$ python3 -q
>>> import numpy as np
>>> np.set_printoptions(precision=4, suppress=True, linewidth=140, sign=" ")
>>> u = np.array([8, 5, -5, -1, 8, 3, -1, 6, 8, -2, 6])
>>> K = 5 * np.eye(11) + np.outer(u, u)
>>> print(K)
[[ 69.  40. -40.  -8.  64.  24.  -8.  48.  64. -16.  48.]
 [ 40.  30. -25.  -5.  40.  15.  -5.  30.  40. -10.  30.]
 [-40. -25.  30.   5. -40. -15.   5. -30. -40.  10. -30.]
 [ -8.  -5.   5.   6.  -8.  -3.   1.  -6.  -8.   2.  -6.]
 [ 64.  40. -40.  -8.  69.  24.  -8.  48.  64. -16.  48.]
 [ 24.  15. -15.  -3.  24.  14.  -3.  18.  24.  -6.  18.]
 [ -8.  -5.   5.   1.  -8.  -3.   6.  -6.  -8.   2.  -6.]
 [ 48.  30. -30.  -6.  48.  18.  -6.  41.  48. -12.  36.]
 [ 64.  40. -40.  -8.  64.  24.  -8.  48.  69. -16.  48.]
 [-16. -10.  10.   2. -16.  -6.   2. -12. -16.   9. -12.]
 [ 48.  30. -30.  -6.  48.  18.  -6.  36.  48. -12.  41.]]
>>> # symmetric
>>> x = np.array([2, 0, 0, 2, 1, 0, 1, 2, 2, 0, 0])
>>> rhs = K @ x
>>> b, lr = np.zeros(11), 1 / np.linalg.norm(K, 2) ** 2
>>> for i in range(30):
...     b -= lr * K.T @ (K @ b - rhs)
...     if i % 5 == 0: print(i, round(np.linalg.norm(K @ b - rhs), 4))
... 
0 16.3534
5 16.3351
10 16.3168
15 16.2985
20 16.2802
25 16.262
>>> print(b)
[ 1.1969  0.7397 -0.7397 -0.1345  1.1902  0.4438 -0.1412  0.901   1.1969 -0.2959  0.8876]
>>> print(np.round(np.linalg.cond(K), 4))
66.8
>>> x = np.array([-2, -3, 3, -1, 0, 1, 1, 5, -5, -5, 4])
>>> rhs = K @ x
>>> print(rhs)
[-162. -110.  110.   14. -152.  -52.   24.  -89. -177.   13.  -94.]
>>> print(np.round(np.linalg.solve(K, rhs + K[:, 0]), 4) + 0)
[-1. -3.  3. -1.  0.  1.  1.  5. -5. -5.  4.]
>>> print(np.round(np.linalg.solve(K.T, K[3]), 4) + 0)
[ 0.  0.  0.  1.  0.  0.  0.  0.  0.  0.  0.]
>>> Lm = np.linalg.cholesky(K)
>>> print(Lm @ Lm.T)
[[ 69.  40. -40.  -8.  64.  24.  -8.  48.  64. -16.  48.]
 [ 40.  30. -25.  -5.  40.  15.  -5.  30.  40. -10.  30.]
 [-40. -25.  30.   5. -40. -15.   5. -30. -40.  10. -30.]
 [ -8.  -5.   5.   6.  -8.  -3.   1.  -6.  -8.   2.  -6.]
 [ 64.  40. -40.  -8.  69.  24.  -8.  48.  64. -16.  48.]
 [ 24.  15. -15.  -3.  24.  14.  -3.  18.  24.  -6.  18.]
 [ -8.  -5.   5.   1.  -8.  -3.   6.  -6.  -8.   2.  -6.]
 [ 48.  30. -30.  -6.  48.  18.  -6.  41.  48. -12.  36.]
 [ 64.  40. -40.  -8.  64.  24.  -8.  48.  69. -16.  48.]
 [-16. -10.  10.   2. -16.  -6.   2. -12. -16.   9. -12.]
 [ 48.  30. -30.  -6.  48.  18.  -6.  36.  48. -12.  41.]]
>>> print(np.diag(Lm) ** 2)
[ 69.       6.8116   6.3298   5.042    7.6667   5.2446   5.0259   5.9278   6.3913   5.068    5.604 ]
>>> print(np.linalg.eigvalsh(K).min() > 0)
True
>>> evals, vecs = np.linalg.eigh(K)
>>> print((evals > 1e-8).sum(), (evals < -1e-8).sum())
11 0
>>> print(np.abs(vecs[:, -1]))
[ 0.4411  0.2757  0.2757  0.0551  0.4411  0.1654  0.0551  0.3308  0.4411  0.1103  0.3308]
>>> print(np.round(vecs.T @ vecs, 4) + 0)
[[ 1.  0.  0.  0.  0.  0.  0.  0.  0.  0.  0.]
 [ 0.  1.  0.  0.  0.  0.  0.  0.  0.  0.  0.]
 [ 0.  0.  1.  0.  0.  0.  0.  0.  0.  0.  0.]
 [ 0.  0.  0.  1.  0.  0.  0.  0.  0.  0.  0.]
 [ 0.  0.  0.  0.  1.  0.  0.  0.  0.  0.  0.]
 [ 0.  0.  0.  0.  0.  1.  0.  0.  0.  0.  0.]
 [ 0.  0.  0.  0.  0.  0.  1.  0.  0.  0.  0.]
 [ 0.  0.  0.  0.  0.  0.  0.  1.  0.  0.  0.]
 [ 0.  0.  0.  0.  0.  0.  0.  0.  1.  0.  0.]
 [ 0.  0.  0.  0.  0.  0.  0.  0.  0.  1.  0.]
 [ 0.  0.  0.  0.  0.  0.  0.  0.  0.  0.  1.]]
>>> print(np.linalg.eigvalsh(K @ K))
[     25.      25.      25.      25.      25.      25.      25.      25.      25.      25.  111556.]
>>> print(np.round(vecs.T @ K @ vecs, 4) + 0)
[[   5.    0.    0.    0.    0.    0.    0.    0.    0.    0.    0.]
 [   0.    5.    0.    0.    0.    0.    0.    0.    0.    0.    0.]
 [   0.    0.    5.    0.    0.    0.    0.    0.    0.    0.    0.]
 [   0.    0.    0.    5.    0.    0.    0.    0.    0.    0.    0.]
 [   0.    0.    0.    0.    5.    0.    0.    0.    0.    0.    0.]
 [   0.    0.    0.    0.    0.    5.    0.    0.    0.    0.    0.]
 [   0.    0.    0.    0.    0.    0.    5.    0.    0.    0.    0.]
 [   0.    0.    0.    0.    0.    0.    0.    5.    0.    0.    0.]
 [   0.    0.    0.    0.    0.    0.    0.    0.    5.    0.    0.]
 [   0.    0.    0.    0.    0.    0.    0.    0.    0.    5.    0.]
 [   0.    0.    0.    0.    0.    0.    0.    0.    0.    0.  334.]]
>>> X = np.load("sample2.npy")
>>> print(X)
[[   1   -2    4   -8]
 [   1   -1    1   -1]
 [   1    0    0    0]
 [   1    1    1    1]
 [   1    2    4    8]
 [   1    3    9   27]
 [   1    4   16   64]
 [   1    5   25  125]
 [   1    6   36  216]
 [   1    7   49  343]
 [   1    8   64  512]
 [   1    9   81  729]
 [   1   10  100 1000]
 [   1   11  121 1331]
 [   1   12  144 1728]]
>>> # column 3 dominates
>>> U, sig, VT = np.linalg.svd(X)
>>> print(sig)
[ 2606.8432    41.9398     4.0441     2.2532]
>>> Y = U[:, :1] @ np.diag(sig[:1]) @ VT[:1]
>>> print(round(float(np.abs(X - Y).max()), 4))
17.6708
>>> print(np.linalg.matrix_rank(Y))
1
>>> print(round(np.linalg.norm(X - Y) / np.linalg.norm(X), 4))
0.0162
>>> rng = np.random.default_rng(7462)
>>> Y = X + rng.integers(-2, 3, (15, 1)) @ rng.integers(-2, 3, (1, 4))
>>> print(Y)
[[   2    0    3   -8]
 [  -1   -5    3   -1]
 [   2    2   -1    0]
 [   2    3    0    1]
 [   0    0    5    8]
 [   3    7    7   27]
 [   2    6   15   64]
 [   0    3   26  125]
 [  -1    2   38  216]
 [  -1    3   51  343]
 [   0    6   65  512]
 [   1    9   81  729]
 [   0    8  101 1000]
 [  -1    7  123 1331]
 [   0   10  145 1728]]
>>> print(np.linalg.matrix_rank(Y - X, tol=1e-8))
1
>>> print(Y - X)
[[ 1  2 -1  0]
 [-2 -4  2  0]
 [ 1  2 -1  0]
 [ 1  2 -1  0]
 [-1 -2  1  0]
 [ 2  4 -2  0]
 [ 1  2 -1  0]
 [-1 -2  1  0]
 [-2 -4  2  0]
 [-2 -4  2  0]
 [-1 -2  1  0]
 [ 0  0  0  0]
 [-1 -2  1  0]
 [-2 -4  2  0]
 [-1 -2  1  0]]
>>> Y = X / np.linalg.norm(X, axis=1, keepdims=True)
>>> cov = Y @ Y.T
>>> print(cov[12])
[-0.8223 -0.4522  0.001   0.5527  0.9088  0.9705  0.9881  0.9948  0.9977  0.9991  0.9997  0.9999  1.      1.      0.9999]
>>> print(np.linalg.norm(Y, axis=1))
[ 1.  1.  1.  1.  1.  1.  1.  1.  1.  1.  1.  1.  1.  1.  1.]
>>> print(np.linalg.cond(X) > 100)
True
>>> print(np.argsort(-np.linalg.norm(X, axis=0).round(6), kind="stable")[:3])
[ 3  2  1]
>>> print(np.linalg.matrix_rank(X, rtol=0.1))
1
>>> data = np.load("data.npy")
>>> print(data)
[[   3    4    5    6    7    8    9   10   11   12   13   14   15   16]
 [  17   18   19   20   21   22   23   24   25   26   27   28   29   30]
 [  31   32   33   34   35   36   37   38   39   40   41   42   43   44]
 [  45   46   47   48   49   50   51   52   53   54   55   56   57   58]
 [  59   60   61   62   63   64   65   66   67   68   69   70   71   72]
 [  73   74   75   76   77   78   79   80   81   82   83   84   85   86]
 [  87   88   89   90   91   92   93   94   95   96   97   98   99  100]
 [ 101  102  103  104  105  106  107  108  109  110  111  112  113  114]
 [ 115  116  117  118  119  120  121  122  123  124  125  126  127  128]
 [ 129  130  131  132  133  134  135  136  137  138  139  140  141  142]
 [ 143  144  145  146  147  148  149  150  151  152  153  154  155  156]
 [ 157  158  159  160  161  162  163  164  165  166  167  168  169  170]]
>>> x = np.array([3, 3, 3, 0, 1, 3, 0, 3, 2, 0, 2, 0, 3, 1])
>>> print(data @ (2 * x))
[  412  1084  1756  2428  3100  3772  4444  5116  5788  6460  7132  7804]
>>> print((data @ x).argmax())
11
>>> print(data @ x)
[  206   542   878  1214  1550  1886  2222  2558  2894  3230  3566  3902]
>>> print(data @ np.eye(14)[6])
[   9.   23.   37.   51.   65.   79.   93.  107.  121.  135.  149.  163.]
>>> print(data @ np.ones(14))
[  133.   329.   525.   721.   917.  1113.  1309.  1505.  1701.  1897.  2093.  2289.]
>>> print(np.einsum("ij,j->i", data, x))
[  206   542   878  1214  1550  1886  2222  2558  2894  3230  3566  3902]
>>> U, sig, VT = np.linalg.svd(data)
>>> print(np.argmax(sig[:-1] / (sig[1:] + 1e-6)) + 1)
2
>>> Y = U[:, :2] @ np.diag(sig[:2]) @ VT[:2]
>>> print(np.linalg.matrix_rank(Y))
2
>>> rk = np.linalg.matrix_rank(data)
>>> print(rk)
2
>>> N = np.linalg.svd(data)[2][rk:].T
>>> print(N.shape)
(14, 12)
>>> print([int(np.linalg.matrix_rank(data[:i])) for i in range(1, len(data) + 1)])
[1, 2, 2, 2, 2, 2, 2, 2, 2, 2, 2, 2]
>>> print(np.allclose(data @ N, 0))
True
>>> def softmax(z):
...     e = np.exp(z - z.max(axis=-1, keepdims=True))
...     return e / e.sum(axis=-1, keepdims=True)
... 
>>> print(np.round(softmax(10 * data[10]), 4) + 0)
[ 0.  0.  0.  0.  0.  0.  0.  0.  0.  0.  0.  0.  0.  1.]
>>> scores = data @ data.T / np.sqrt(14)
>>> print(softmax(scores)[10] @ data)
[ 157.  158.  159.  160.  161.  162.  163.  164.  165.  166.  167.  168.  169.  170.]
>>> print(softmax(scores + np.triu(np.full(scores.shape, -np.inf), 1)))
[[ 1.  0.  0.  0.  0.  0.  0.  0.  0.  0.  0.  0.]
 [ 0.  1.  0.  0.  0.  0.  0.  0.  0.  0.  0.  0.]
 [ 0.  0.  1.  0.  0.  0.  0.  0.  0.  0.  0.  0.]
 [ 0.  0.  0.  1.  0.  0.  0.  0.  0.  0.  0.  0.]
 [ 0.  0.  0.  0.  1.  0.  0.  0.  0.  0.  0.  0.]
 [ 0.  0.  0.  0.  0.  1.  0.  0.  0.  0.  0.  0.]
 [ 0.  0.  0.  0.  0.  0.  1.  0.  0.  0.  0.  0.]
 [ 0.  0.  0.  0.  0.  0.  0.  1.  0.  0.  0.  0.]
 [ 0.  0.  0.  0.  0.  0.  0.  0.  1.  0.  0.  0.]
 [ 0.  0.  0.  0.  0.  0.  0.  0.  0.  1.  0.  0.]
 [ 0.  0.  0.  0.  0.  0.  0.  0.  0.  0.  1.  0.]
 [ 0.  0.  0.  0.  0.  0.  0.  0.  0.  0.  0.  1.]]
>>> print(np.linalg.matrix_rank(data, rtol=0.1))
1
>>> print(round(float(np.linalg.norm(data, 2) / np.linalg.norm(data)), 4))
0.9998
>>> print([round(float(x), 4) for x in np.linalg.svd(data, compute_uv=False)[:3]])
[1285.1036, 25.4685, 0.0]
>>> print(np.argsort(-np.linalg.norm(data, axis=0).round(6), kind="stable")[:3])
[ 13  12  11]
>>> F = np.load("mat.npy")
>>> print(F)
[[-3  2  1  3  3  2]
 [ 9 -6 -3 -9 -9 -6]
 [ 6 -4 -2 -6 -6 -4]
 [-9  6  3  9  9  6]
 [ 0  0  0  0  0  0]
 [ 0  0  0  0  0  0]
 [ 9 -6 -3 -9 -9 -6]
 [ 3 -2 -1 -3 -3 -2]
 [ 3 -2 -1 -3 -3 -2]
 [ 6 -4 -2 -6 -6 -4]
 [-6  4  2  6  6  4]
 [-3  2  1  3  3  2]
 [ 6 -4 -2 -6 -6 -4]
 [ 0  0  0  0  0  0]
 [-6  4  2  6  6  4]]
>>> # column 4 repeats column 3
>>> U, sig, VT = np.linalg.svd(F)
>>> print(sig.round(4) + 0)
[ 42.8486   0.       0.       0.       0.       0.    ]
>>> print(np.argmax(sig[:-1] / (sig[1:] + 1e-6)) + 1)
1
>>> Y = U[:, :1] @ np.diag(sig[:1]) @ VT[:1]
>>> print(round(np.abs(F - Y).max(), 4))
0.0
>>> print(Y.round(4) + 0)
[[-3.  2.  1.  3.  3.  2.]
 [ 9. -6. -3. -9. -9. -6.]
 [ 6. -4. -2. -6. -6. -4.]
 [-9.  6.  3.  9.  9.  6.]
 [ 0.  0.  0.  0.  0.  0.]
 [ 0.  0.  0.  0.  0.  0.]
 [ 9. -6. -3. -9. -9. -6.]
 [ 3. -2. -1. -3. -3. -2.]
 [ 3. -2. -1. -3. -3. -2.]
 [ 6. -4. -2. -6. -6. -4.]
 [-6.  4.  2.  6.  6.  4.]
 [-3.  2.  1.  3.  3.  2.]
 [ 6. -4. -2. -6. -6. -4.]
 [ 0.  0.  0.  0.  0.  0.]
 [-6.  4.  2.  6.  6.  4.]]
>>> print(np.round(np.linalg.norm(F - Y) / np.linalg.norm(F), 4))
0.0
>>> D = np.linalg.norm(F[:, None] - F[None], axis=-1)
>>> print(np.unravel_index(D.round(6).argmax(), D.shape))
(np.int64(1), np.int64(3))
>>> print(D[4])
[  6.  18.  12.  18.   0.   0.  18.   6.   6.  12.  12.   6.  12.   0.  12.]
>>> print(D.mean(axis=1).argmax())
3
>>> print(np.flatnonzero(D[4] < D.mean() / 2))
[  0   4   5   7   8  11  13]
>>> print(D[:5, :5])
[[  0.  24.  18.  12.   6.]
 [ 24.   0.   6.  36.  18.]
 [ 18.   6.   0.  30.  12.]
 [ 12.  36.  30.   0.  18.]
 [  6.  18.  12.  18.   0.]]
>>> print((D + 1e9 * np.eye(15)).round(6).argmin(axis=1))
[ 11   6   9  10   5   4   1   8   7   2  14   0   2   4  10]
>>> U, sig, VT = np.linalg.svd(F)
>>> vecs = VT[:(sig > 1e-8).sum()]
>>> x = F[1] + 5 * F[14] + rng.integers(2) * np.eye(6)[1]
>>> print(x)
[-21.  15.   7.  21.  21.  14.]
>>> print(np.diag(vecs.T @ vecs))
[ 0.25    0.1111  0.0278  0.25    0.25    0.1111]
>>> print(round(np.linalg.norm(x - vecs.T @ vecs @ x), 4))
0.9428
>>> J = np.loadtxt("a.csv", delimiter=",")
>>> print(J)
[[ 0. -2.  2.  1. -2.  2.  1.  1.]
 [-2. -3.  3. -1. -4.  4.  1. -1.]
 [-4. -5.  4.  1. -3.  3.  1.  0.]
 [-2. -4.  5.  2. -3.  5. -1. -1.]
 [-1. -4.  6.  2. -3.  4. -2.  1.]
 [ 0. -5.  7.  2. -2.  3. -1. -1.]
 [-1. -6.  7.  4. -1.  3. -1. -3.]
 [-1. -4.  7.  6. -2.  3.  1. -3.]
 [ 1. -2.  7.  5. -3.  1.  2. -5.]
 [-1. -3.  9.  5. -3.  3.  2. -6.]
 [-3. -1.  7.  5. -3.  3.  2. -4.]
 [-5. -1.  9.  5. -5.  3.  2. -6.]
 [-3. -1. 11.  4. -5.  1.  1. -5.]
 [-1. -3. 12.  3. -5.  1. -1. -3.]
 [ 1. -2. 11.  5. -7.  3.  0. -2.]
 [ 1. -2.  9.  5. -6.  5.  0. -2.]
 [ 0.  0. 11.  4. -5.  3.  0. -3.]
 [ 0.  1. 12.  2. -7.  3. -2. -5.]
 [-1.  1. 10.  0. -5.  2. -3. -3.]
 [-3.  3. 11. -1. -4.  1. -5. -1.]
 [-1.  5. 10. -1. -2.  2. -5.  0.]
 [-2.  4.  8.  1. -1.  1. -6.  2.]
 [-4.  3.  7.  1. -2.  1. -5.  0.]
 [-4.  2.  5.  1. -4. -1. -7.  0.]
 [-2.  3.  7. -1. -5. -1. -8. -2.]
 [-2.  3.  9. -1. -4.  0. -8. -2.]
 [-2.  1.  8. -1. -6.  2. -8. -4.]
 [ 0. -1.  7. -3. -4.  1. -8. -5.]
 [-1.  0.  7. -4. -5.  0. -6. -4.]
 [ 1.  2.  9. -2. -4.  2. -7. -3.]]
>>> q, Rm = np.linalg.qr(J)
>>> print(np.round(q.T @ q, 4) + 0)
[[ 1.  0.  0.  0.  0.  0.  0.  0.]
 [ 0.  1.  0.  0.  0.  0.  0.  0.]
 [ 0.  0.  1.  0.  0.  0.  0.  0.]
 [ 0.  0.  0.  1.  0.  0.  0.  0.]
 [ 0.  0.  0.  0.  1.  0.  0.  0.]
 [ 0.  0.  0.  0.  0.  1.  0.  0.]
 [ 0.  0.  0.  0.  0.  0.  1.  0.]
 [ 0.  0.  0.  0.  0.  0.  0.  1.]]
>>> print(np.abs(np.diag(Rm)))
[ 11.6619  16.3976  36.5855  12.0546   7.4737   6.7147  10.5731   8.9526]
>>> print(np.round(abs(Rm[0, 0]), 4), round(np.linalg.norm(J[:, 0]), 4))
11.6619 11.6619
>>> print(q.shape, Rm.shape)
(30, 8) (8, 8)
